$ ipython --no-banner

In [1]: import numpy as np

In [2]: import numpy.linalg as la

In [3]: np.set_printoptions(suppress=True, linewidth=120)

In [4]: rnd = lambda a: np.round(a, 4) + 0

In [5]: m1 = np.load("dump.npy")

In [6]: m1
Out[6]: 
array([[ 6.3747,  0.3252, -3.6229],
       [-8.0051, -0.4905,  4.4659],
       [-0.0063,  0.1119, -0.0414],
       [-4.7849, -0.3574,  2.7239],
       [-4.7396, -0.2425,  2.6948],
       [-6.4278, -0.3547,  3.5652],
       [-3.0963, -0.2752,  1.7612],
       [-4.7846, -0.2303,  2.701 ],
       [ 6.301 ,  0.4162, -3.5915],
       [-0.0516,  0.0168,  0.0508],
       [ 1.5349,  0.1295, -0.8699],
       [ 0.0158, -0.0399, -0.0497],
       [ 1.5815,  0.1087, -0.9272],
       [-6.4248, -0.3967,  3.5053],
       [ 7.9736,  0.4937, -4.4982],
       [-1.6136, -0.1096,  0.8932],
       [ 1.5935,  0.0589, -0.8416],
       [ 3.1732,  0.2077, -1.8275]])

In [7]: idx = m1[:, 0] > np.median(m1[:, 0])

In [8]: u = m1[idx].mean(axis=0) - m1[~idx].mean(axis=0)

In [9]: idx.astype(int)
Out[9]: array([1, 0, 1, 0, 0, 0, 0, 0, 1, 0, 1, 1, 1, 0, 1, 0, 1, 1])

In [10]: np.argsort(-np.abs(u).round(6), kind="stable")
Out[10]: array([0, 2, 1])

In [11]: ((m1 - m1.mean(axis=0)) @ u > 0).astype(int)
Out[11]: array([1, 0, 1, 0, 0, 0, 0, 0, 1, 1, 1, 1, 1, 0, 1, 0, 1, 1])

In [12]: K = np.load("mat.npy")

In [13]: K
Out[13]: 
array([[0., 0., 2., 1.],
       [0., 0., 2., 5.],
       [2., 2., 0., 0.],
       [1., 5., 0., 0.]])

In [14]: np.einsum("ij,ji->", K, K)
Out[14]: np.float64(68.0)

In [15]: rnd(la.det(K.T))
Out[15]: np.float64(64.0)

In [16]: rnd(np.poly(K))
Out[16]: array([  1.,   0., -34.,   0.,  64.])

In [17]: np.kron(np.eye(2, dtype=int), K)
Out[17]: 
array([[0., 0., 2., 1., 0., 0., 0., 0.],
       [0., 0., 2., 5., 0., 0., 0., 0.],
       [2., 2., 0., 0., 0., 0., 0., 0.],
       [1., 5., 0., 0., 0., 0., 0., 0.],
       [0., 0., 0., 0., 0., 0., 2., 1.],
       [0., 0., 0., 0., 0., 0., 2., 5.],
       [0., 0., 0., 0., 2., 2., 0., 0.],
       [0., 0., 0., 0., 1., 5., 0., 0.]])

In [18]: rnd(la.det(K[::-1]))
Out[18]: np.float64(64.0)

In [19]: rnd(la.eigvals(K))
Out[19]: array([ 5.6569, -5.6569,  1.4142, -1.4142])

In [20]: C2 = np.cov(m1, rowvar=False)

In [21]: np.argwhere(np.triu(np.abs(np.corrcoef(m1.T)) > 0.8, 1))
Out[21]: 
array([[0, 1],
       [0, 2],
       [1, 2]])

In [22]: rnd(np.corrcoef(m1.T))
Out[22]: 
array([[ 1.    ,  0.9854, -0.9999],
       [ 0.9854,  1.    , -0.9858],
       [-0.9999, -0.9858,  1.    ]])

In [23]: rnd(C2)
Out[23]: 
array([[ 22.4295,   1.3589, -12.6173],
       [  1.3589,   0.0848,  -0.7649],
       [-12.6173,  -0.7649,   7.0992]])

In [24]: np.argsort(-m1.std(axis=0).round(6), kind="stable")
Out[24]: array([0, 2, 1])

In [25]: rnd(np.corrcoef(m1[:, 0], m1[:, 2])[0, 1])
Out[25]: np.float64(-0.9999)

In [26]: x = np.array([3, 6, -3, 9])

In [27]: a = np.maximum(K @ x, 0)

In [28]: K.T @ a
Out[28]: array([ 69., 201.,  84., 198.])

In [29]: np.flatnonzero(a > 1e-9)
Out[29]: array([0, 1, 2, 3])

In [30]: np.maximum(K @ x, 0) - np.maximum(-K @ x, 0)
Out[30]: array([ 3., 39., 18., 33.])

In [31]: s = 5 * 0.7 ** np.arange(3)

In [32]: rng = np.random.default_rng(80)

In [33]: J = rng.normal(size=(27, 3)) * rng.permutation(s)

In [34]: rnd(J)
Out[34]: 
array([[ 4.8214, -1.0075, -2.0311],
       [-5.9972, -2.8848,  8.9357],
       [ 0.6653,  0.2747,  3.034 ],
       [ 1.4539, -2.2707, -3.4513],
       [ 2.1226, -1.6482,  3.2496],
       [-2.5515, -2.2494, -0.8954],
       [-4.1251, -0.1286, -7.2963],
       [-2.5641,  3.2815, -1.5015],
       [ 8.5432,  5.0128, -1.6031],
       [ 4.4918, -1.1328, -0.4409],
       [-4.2533,  0.8999,  2.971 ],
       [ 3.0539,  0.7328, -2.8235],
       [-1.1847,  0.7314,  0.8901],
       [-4.2103,  1.8621,  4.8969],
       [-0.0768,  2.4499,  0.432 ],
       [-5.9131, -0.5452,  5.0696],
       [-0.9401, -0.6615, -2.8438],
       [-4.7052,  7.3684,  3.3273],
       [ 0.1735,  3.6655, -2.1451],
       [-1.0329,  1.0149, -4.1693],
       [ 8.7607,  3.8917,  2.144 ],
       [-0.781 ,  1.8686, -4.4124],
       [-5.6698, -2.4397, -0.5291],
       [ 2.2497, -0.5779,  1.625 ],
       [ 1.0053, -2.0771, -3.1977],
       [ 9.6136,  0.477 , -1.2451],
       [ 0.3863, -0.7988,  1.6606]])

In [35]: Xc = (J - J.mean(axis=0)) / J.std(axis=0)

In [36]: np.argwhere(np.abs(Xc) > 2)
Out[36]: 
array([[ 1,  2],
       [ 6,  2],
       [17,  1],
       [20,  0],
       [25,  0]])

In [37]: rnd(Xc.std(axis=0))
Out[37]: array([1., 1., 1.])

In [38]: coef = la.lstsq(np.delete(Xc, 0, axis=1), Xc[:, 0])[0]

In [39]: rnd(coef)
Out[39]: array([ 0.1565, -0.2625])

In [40]: x = np.array([-2, 1, -1])

In [41]: y = J @ x

In [42]: rnd(la.lstsq(J, y)[0])
Out[42]: array([-2.,  1., -1.])

In [43]: y = y + 0.05 * rng.normal(size=27)

In [44]: rnd(y)
Out[44]: 
array([ -8.5276,   0.2213,  -4.1088,  -1.7197,  -9.1314,   3.7469,  15.4286,   9.8811, -10.4612,  -9.664 ,   6.3567,
        -2.5371,   2.1224,   5.3662,   2.2008,   6.1705,   4.0801,  13.4852,   5.4673,   7.2463, -15.7772,   7.8213,
         9.4072,  -6.8338,  -0.8239, -17.5099,  -3.3552])

In [45]: coef, *_ = la.lstsq(J, y)

In [46]: rnd(coef)
Out[46]: array([-1.9989,  0.999 , -1.0026])

In [47]: coef.round()
Out[47]: array([-2.,  1., -1.])

In [48]: rnd(la.norm(y - J @ coef))
Out[48]: np.float64(0.2558)

In [49]: Xc = J - J.mean(axis=0)

In [50]: evecs = la.svd(Xc)[2][:1]

In [51]: B = Xc - Xc @ evecs.T @ evecs

In [52]: la.norm(B, axis=1).round(6).argmax()
Out[52]: np.int64(6)

In [53]: rnd(np.diag(evecs.T @ evecs))
Out[53]: array([0.8166, 0.011 , 0.1724])

In [54]: rnd((Xc @ evecs.T).std(axis=0))
Out[54]: array([4.5424])

In [55]: rnd(np.cov(Xc @ evecs.T, rowvar=False))
Out[55]: np.float64(21.4272)

In [56]: idx = J[:, 0] > np.median(J[:, 0])

In [57]: u = J[idx].mean(axis=0) - J[~idx].mean(axis=0)

In [58]: (((J - J.mean(axis=0)) @ u > 0) == idx).mean()
Out[58]: np.float64(1.0)

In [59]: np.argsort(-np.abs(u).round(6), kind="stable")
Out[59]: array([0, 2, 1])

In [60]: rnd(u)
Out[60]: array([ 6.7849, -0.4055, -0.7501])

In [61]: W0 = np.loadtxt("case12.csv", delimiter=",")

In [62]: W0
Out[62]: 
array([[ 0.,  3., -1.],
       [ 0.,  3., -1.],
       [ 0.,  0.,  0.],
       [-1.,  0.,  2.],
       [ 3.,  0.,  1.],
       [-1., -3.,  3.],
       [ 3.,  0.,  1.],
       [-1., -3.,  3.],
       [ 0.,  0.,  0.],
       [-1., -3.,  3.],
       [ 0.,  3., -1.],
       [ 0.,  0.,  0.],
       [ 0.,  0.,  0.],
       [ 3.,  3.,  0.],
       [ 0.,  0.,  0.],
       [ 3.,  3.,  0.],
       [ 2.,  0.,  3.],
       [ 0.,  0.,  0.],
       [ 0.,  0.,  0.],
       [ 3.,  0.,  1.],
       [ 0.,  0.,  0.],
       [-1., -3.,  3.],
       [ 3.,  0.,  1.]])

In [63]: dist = la.norm(W0[:, None] - W0[None], axis=-1)

In [64]: dist[5].round(6).argsort(kind="stable")[:4]
Out[64]: array([ 5,  7,  9, 21])

In [65]: rnd(dist[:5, :5])
Out[65]: 
array([[0.    , 0.    , 3.1623, 4.3589, 4.6904],
       [0.    , 0.    , 3.1623, 4.3589, 4.6904],
       [3.1623, 3.1623, 0.    , 2.2361, 3.1623],
       [4.3589, 4.3589, 2.2361, 0.    , 4.1231],
       [4.6904, 4.6904, 3.1623, 4.1231, 0.    ]])

In [66]: def softmax(z):
    ...:     e = np.exp(z - z.max(axis=-1, keepdims=True))
    ...:     return e / e.sum(axis=-1, keepdims=True)
    ...: 

In [67]: rnd(softmax(W0).sum(axis=1))
Out[67]: array([1., 1., 1., 1., 1., 1., 1., 1., 1., 1., 1., 1., 1., 1., 1., 1., 1., 1., 1., 1., 1., 1., 1.])

In [68]: rnd(softmax(W0[18]))
Out[68]: array([0.3333, 0.3333, 0.3333])

In [69]: rnd(softmax(W0[18] + 2))
Out[69]: array([0.3333, 0.3333, 0.3333])

In [70]: scores = W0 @ W0.T / np.sqrt(3)

In [71]: rnd(softmax(scores)[18] @ W0)
Out[71]: array([0.6522, 0.1304, 0.7826])

In [72]: O, Rm = la.qr(W0)

In [73]: rnd(O @ Rm)
Out[73]: 
array([[ 0.,  3., -1.],
       [ 0.,  3., -1.],
       [ 0.,  0.,  0.],
       [-1.,  0.,  2.],
       [ 3.,  0.,  1.],
       [-1., -3.,  3.],
       [ 3.,  0.,  1.],
       [-1., -3.,  3.],
       [ 0.,  0.,  0.],
       [-1., -3.,  3.],
       [ 0.,  3., -1.],
       [ 0.,  0.,  0.],
       [ 0.,  0.,  0.],
       [ 3.,  3.,  0.],
       [ 0.,  0.,  0.],
       [ 3.,  3.,  0.],
       [ 2.,  0.,  3.],
       [ 0.,  0.,  0.],
       [ 0.,  0.,  0.],
       [ 3.,  0.,  1.],
       [ 0.,  0.,  0.],
       [-1., -3.,  3.],
       [ 3.,  0.,  1.]])

In [74]: rnd(abs(Rm[0, 0])), rnd(la.norm(W0[:, 0]))
Out[74]: (np.float64(7.9373), np.float64(7.9373))

In [75]: rnd(np.trace(O @ O.T))
Out[75]: np.float64(3.0)

In [76]: Xc = W0 - W0.mean(axis=0)

In [77]: left, s, VT = la.svd(Xc, full_matrices=False)

In [78]: (np.sign(left[:, 0]) == np.sign(left[0, 0])).astype(int)
Out[78]: array([1, 1, 1, 0, 1, 0, 1, 0, 1, 0, 1, 1, 1, 1, 1, 1, 0, 1, 1, 1, 1, 0, 1])

In [79]: rnd((s ** 2).sum() ** 2 / (s ** 4).sum())
Out[79]: np.float64(1.7891)

In [80]: np.abs(left[:, 0]).argmax()
Out[80]: np.int64(5)

In [81]: rnd(Xc.mean(axis=0))
Out[81]: array([0., 0., 0.])

In [82]: cent = np.array([[5, 4, 5], [4, 0, 4]])

In [83]: A = np.repeat(cent, 18 // 2, axis=0)

In [84]: A = A + 0.02 * rng.normal(size=A.shape)

In [85]: rnd(A)
Out[85]: 
array([[ 5.0369,  4.0327,  4.9921],
       [ 5.0273,  4.0305,  4.9859],
       [ 4.9677,  3.9846,  5.0161],
       [ 4.9961,  4.0286,  5.0047],
       [ 4.9729,  4.0025,  5.0158],
       [ 5.0348,  3.9944,  5.0019],
       [ 5.0212,  4.0038,  5.0097],
       [ 5.0011,  4.0238,  4.9972],
       [ 5.0221,  3.9946,  5.0348],
       [ 4.003 ,  0.0062,  3.9961],
       [ 4.0038,  0.049 ,  4.0185],
       [ 3.9943, -0.0177,  3.9642],
       [ 4.0222,  0.0086,  3.9889],
       [ 4.0055, -0.001 ,  3.9836],
       [ 4.0155,  0.0008,  4.0097],
       [ 4.0195, -0.0094,  3.923 ],
       [ 3.9655, -0.0106,  4.0081],
       [ 4.0195,  0.0249,  3.9583]])

In [86]: rnd(A.mean(axis=0))
Out[86]: array([4.5072, 2.0081, 4.4949])

In [87]: np.unravel_index(np.abs(A).argmax(), A.shape)
Out[87]: (np.int64(0), np.int64(0))

In [88]: rnd(la.norm(A))
Out[88]: np.float64(29.7215)

In [89]: rnd(la.svd(A, compute_uv=False))
Out[89]: array([28.8731,  7.05  ,  0.1064])

In [90]: Xc = A - A.mean(axis=0)

In [91]: evecs = la.svd(Xc)[2][:2]

In [92]: B = Xc - Xc @ evecs.T @ evecs

In [93]: rnd((Xc @ evecs.T).std(axis=0))
Out[93]: array([2.1269, 0.0252])

In [94]: la.norm(B, axis=1).round(6).argmax()
Out[94]: np.int64(8)

In [95]: rnd(np.cov(Xc @ evecs.T, rowvar=False))
Out[95]: 
array([[4.7899, 0.    ],
       [0.    , 0.0007]])

In [96]: B = np.c_[A[:, :1] @ np.array([[-1]]), np.array([0, 1, 2, 0, -3, -3, 0, -3, 2, -1, 1, 1, -3, -3, -2, 3, 0, 2])]

In [97]: rnd(B)
Out[97]: 
array([[-5.0369,  0.    ],
       [-5.0273,  1.    ],
       [-4.9677,  2.    ],
       [-4.9961,  0.    ],
       [-4.9729, -3.    ],
       [-5.0348, -3.    ],
       [-5.0212,  0.    ],
       [-5.0011, -3.    ],
       [-5.0221,  2.    ],
       [-4.003 , -1.    ],
       [-4.0038,  1.    ],
       [-3.9943,  1.    ],
       [-4.0222, -3.    ],
       [-4.0055, -3.    ],
       [-4.0155, -2.    ],
       [-4.0195,  3.    ],
       [-3.9655,  0.    ],
       [-4.0195,  2.    ]])

In [98]: rnd(la.norm(B - A @ la.lstsq(A, B)[0], axis=0))
Out[98]: array([0.    , 8.3262])

In [99]: la.matrix_rank(B)
Out[99]: np.int64(2)

In [100]: la.matrix_rank(np.c_[A, B])
Out[100]: np.int64(4)

In [101]: left, s, VT = la.svd(A)

In [102]: rnd(s)
Out[102]: array([28.8731,  7.05  ,  0.1064])

In [103]: B = left[:, :2] @ np.diag(s[:2]) @ VT[:2]

In [104]: la.matrix_rank(B)
Out[104]: np.int64(2)

In [105]: rnd(la.norm(A - B) / la.norm(A))
Out[105]: np.float64(0.0036)

In [106]: rnd(la.norm(A - B, 2)), rnd(s[2])
Out[106]: (np.float64(0.1064), np.float64(0.1064))

In [107]: mat = np.array([[81, 45, 18], [45, 25, 10], [18, 10, 4]])

In [108]: np.argsort(-la.norm(mat, axis=0).round(6), kind="stable")[:3]
Out[108]: array([0, 1, 2])

In [109]: [round(float(x), 4) for x in la.svd(mat, compute_uv=False)[:3]]
Out[109]: [110.0, 0.0, 0.0]

In [110]: left, s, VT = la.svd(mat)

In [111]: evecs = VT[:(s > 1e-8).sum()]

In [112]: x = mat[1] + -3 * mat[2] + rng.integers(2) * np.eye(3)[1]

In [113]: x
Out[113]: array([-9., -4., -2.])

In [114]: rnd(np.diag(evecs.T @ evecs))
Out[114]: array([0.7364, 0.2273, 0.0364])

In [115]: np.allclose(evecs.T @ evecs @ x, x)
Out[115]: False

In [116]: la.matrix_rank(np.vstack([mat, x]))
Out[116]: np.int64(2)

In [117]: feats = np.load("arr.npy")

In [118]: feats
Out[118]: 
array([[ 1.8967, -3.0482,  1.003 , -1.9576],
       [-1.9418,  2.9546, -1.0103,  1.9335],
       [ 3.934 , -5.9981,  1.9971, -3.9544],
       [-0.0482,  0.0878, -0.0496, -0.0657]])

In [119]: np.unravel_index(np.abs(feats).argmax(), feats.shape)
Out[119]: (np.int64(2), np.int64(1))

In [120]: feats.shape
Out[120]: (4, 4)

In [121]: rnd(feats.sum(axis=0))
Out[121]: array([ 3.8407, -6.0039,  1.9402, -4.0442])

In [122]: left, s, VT = la.svd(feats)

In [123]: rnd(s)
Out[123]: array([10.2987,  0.1159,  0.0763,  0.0186])

In [124]: B = left[:, :1] @ np.diag(s[:1]) @ VT[:1]

In [125]: rnd(la.norm(feats - B) / la.norm(feats))
Out[125]: np.float64(0.0136)

In [126]: la.matrix_rank(feats, rtol=0.05)
Out[126]: np.int64(1)

In [127]: rnd(np.abs(feats - B).max())
Out[127]: np.float64(0.0966)

In [128]: la.matrix_rank(B)
Out[128]: np.int64(1)

In [129]: s = 3 * 0.7 ** np.arange(3)

In [130]: O, _ = la.qr(np.array([[0.4, 0.5, -0.3], [0.5, 0.4, -0.3], [0.2, -1.1, 2.3]]))

In [131]: arr = rng.normal(size=(23, 3)) * s @ O

In [132]: rnd(arr)
Out[132]: 
array([[ 0.973 ,  2.7589,  1.1598],
       [ 6.2582, -0.9366, -1.1572],
       [ 3.0888,  1.4457,  0.9944],
       [-2.1765,  2.2531, -3.2453],
       [-2.4144,  0.0302, -0.7677],
       [-1.1704,  0.8865, -2.1071],
       [ 1.5208, -1.4058, -1.2023],
       [-2.4062,  2.7597, -1.8309],
       [ 5.9453, -1.444 , -3.6241],
       [-0.0915,  2.7555,  3.0663],
       [ 2.609 ,  3.6891,  1.9485],
       [ 1.607 ,  4.6319,  3.2659],
       [ 1.5778, -0.8033,  1.4016],
       [ 1.4366, -0.5293, -0.7708],
       [-4.2674, -4.157 ,  0.5898],
       [-0.4547,  0.0451, -0.2383],
       [-2.5577, -2.1622, -4.3442],
       [ 2.6197,  0.9793, -1.5205],
       [ 1.1486, -0.1867, -2.8471],
       [-1.9179,  0.3536,  0.1366],
       [ 2.2406,  2.7459, -0.5763],
       [ 0.8788, -0.0685,  3.1866],
       [-3.1766, -0.577 , -0.617 ]])

In [133]: B = np.c_[arr[:, :1] @ np.array([[-2]]), np.array([4, 2, 2, 6, 6, 6, 2, 5, 1, 8, 8, 7, 6, 0, 9, 3, 6, 1, 4, 1, 5, 2, 9])]

In [134]: rnd(B)
Out[134]: 
array([[ -1.9461,   4.    ],
       [-12.5164,   2.    ],
       [ -6.1775,   2.    ],
       [  4.3531,   6.    ],
       [  4.8289,   6.    ],
       [  2.3407,   6.    ],
       [ -3.0416,   2.    ],
       [  4.8125,   5.    ],
       [-11.8907,   1.    ],
       [  0.183 ,   8.    ],
       [ -5.2179,   8.    ],
       [ -3.2139,   7.    ],
       [ -3.1556,   6.    ],
       [ -2.8732,   0.    ],
       [  8.5349,   9.    ],
       [  0.9094,   3.    ],
       [  5.1154,   6.    ],
       [ -5.2394,   1.    ],
       [ -2.2973,   4.    ],
       [  3.8359,   1.    ],
       [ -4.4812,   5.    ],
       [ -1.7577,   2.    ],
       [  6.3533,   9.    ]])

In [135]: rnd(la.lstsq(arr, B[:, 0])[0])
Out[135]: array([-2.,  0.,  0.])

In [136]: la.matrix_rank(B)
Out[136]: np.int64(2)
